>>> import numpy as np
>>> np.set_printoptions(precision=3, suppress=True, linewidth=200)
>>> def rnd(a):
...     return np.round(a, 3) + 0
... 
>>> K = np.array([[0.3, -3.0, 3.0, -1.0, -3.0],
...     [1.0, 1.3, -2.0, 2.0, -3.0],
...     [-2.0, 3.0, -2.7, -3.0, -1.0],
...     [-2.0, 3.0, 0.0, -1.7, -1.0],
...     [0.0, -3.0, 3.0, -1.0, -2.7]])
>>> K
array([[ 0.3, -3. ,  3. , -1. , -3. ],
       [ 1. ,  1.3, -2. ,  2. , -3. ],
       [-2. ,  3. , -2.7, -3. , -1. ],
       [-2. ,  3. ,  0. , -1.7, -1. ],
       [ 0. , -3. ,  3. , -1. , -2.7]])
>>> Uu, sigma, Vt = np.linalg.svd(K)
>>> np.argmax(sigma[:-1] / (sigma[1:] + 1e-6)) + 1
np.int64(4)
>>> other = Uu[:, :4] @ np.diag(sigma[:4]) @ Vt[:4]
>>> rnd(np.linalg.norm(K - other) / np.linalg.norm(K))
np.float64(0.015)
>>> rnd(np.linalg.norm(K - other, 2)), rnd(sigma[4])
(np.float64(0.17), np.float64(0.17))
>>> rnd(np.abs(K - other).max())
np.float64(0.101)
>>> Q, r_ = np.linalg.qr(K)
>>> rnd(Q @ r_)
array([[ 0.3, -3. ,  3. , -1. , -3. ],
       [ 1. ,  1.3, -2. ,  2. , -3. ],
       [-2. ,  3. , -2.7, -3. , -1. ],
       [-2. ,  3. ,  0. , -1.7, -1. ],
       [ 0. , -3. ,  3. , -1. , -2.7]])
>>> rnd(abs(r_[0, 0])), rnd(np.linalg.norm(K[:, 0]))
(np.float64(3.015), np.float64(3.015))
>>> rnd(Q.T @ Q)
array([[1., 0., 0., 0., 0.],
       [0., 1., 0., 0., 0.],
       [0., 0., 1., 0., 0.],
       [0., 0., 0., 1., 0.],
       [0., 0., 0., 0., 1.]])
>>> Q.shape, r_.shape
((5, 5), (5, 5))
>>> rnd(np.abs(np.diag(r_)))
array([3.015, 4.784, 1.927, 0.577, 3.636])
>>> rng = np.random.default_rng(440514)
>>> lab = rng.permutation(5)
>>> lab
array([1, 0, 3, 2, 4])
>>> other = K[lab][:, lab]
>>> np.allclose(other, K)
False
>>> other
array([[ 1.3,  1. ,  2. , -2. , -3. ],
       [-3. ,  0.3, -1. ,  3. , -3. ],
       [ 3. , -2. , -1.7,  0. , -1. ],
       [ 3. , -2. , -3. , -2.7, -1. ],
       [-3. ,  0. , -1. ,  3. , -2.7]])
>>> np.trace(other)
np.float64(-5.5)
>>> rnd(np.linalg.det(other)), rnd(np.linalg.det(K[lab]))
(np.float64(-58.293), np.float64(-58.293))
>>> F = np.loadtxt("data.csv", delimiter=",")
>>> F
array([[ 1., -1., -1.,  1.,  1., -1., -1.,  1.],
       [ 1.,  1., -1., -1.,  1.,  1., -1., -1.],
       [ 1., -1.,  1., -1.,  1., -1.,  1., -1.],
       [ 1., -1., -1.,  1., -1.,  1.,  1., -1.],
       [ 1., -1.,  1., -1., -1.,  1., -1.,  1.],
       [ 1.,  1.,  1.,  1., -1., -1., -1., -1.],
       [ 1.,  1., -1., -1., -1., -1.,  1.,  1.]])
>>> other = F / np.sqrt((F ** 2).mean(axis=1, keepdims=True))
>>> rnd(np.linalg.norm(other, axis=1))
array([2.828, 2.828, 2.828, 2.828, 2.828, 2.828, 2.828])
>>> np.linalg.matrix_rank(other) == np.linalg.matrix_rank(F)
np.True_
>>> vec = np.array([0, 0, -1, -2, -1, 0, 0, 0])
>>> np.linalg.norm(F @ vec) <= np.linalg.norm(F, 2) * np.linalg.norm(vec) + 1e-9
np.True_
>>> F @ np.eye(8)[0]
array([1., 1., 1., 1., 1., 1., 1.])
>>> F @ (2 * vec)
array([-4.,  4.,  0.,  0.,  4., -4.,  8.])
>>> F @ np.ones(8)
array([0., 0., 0., 0., 0., 0., 0.])
>>> F @ vec
array([-2.,  2.,  0.,  0.,  2., -2.,  4.])
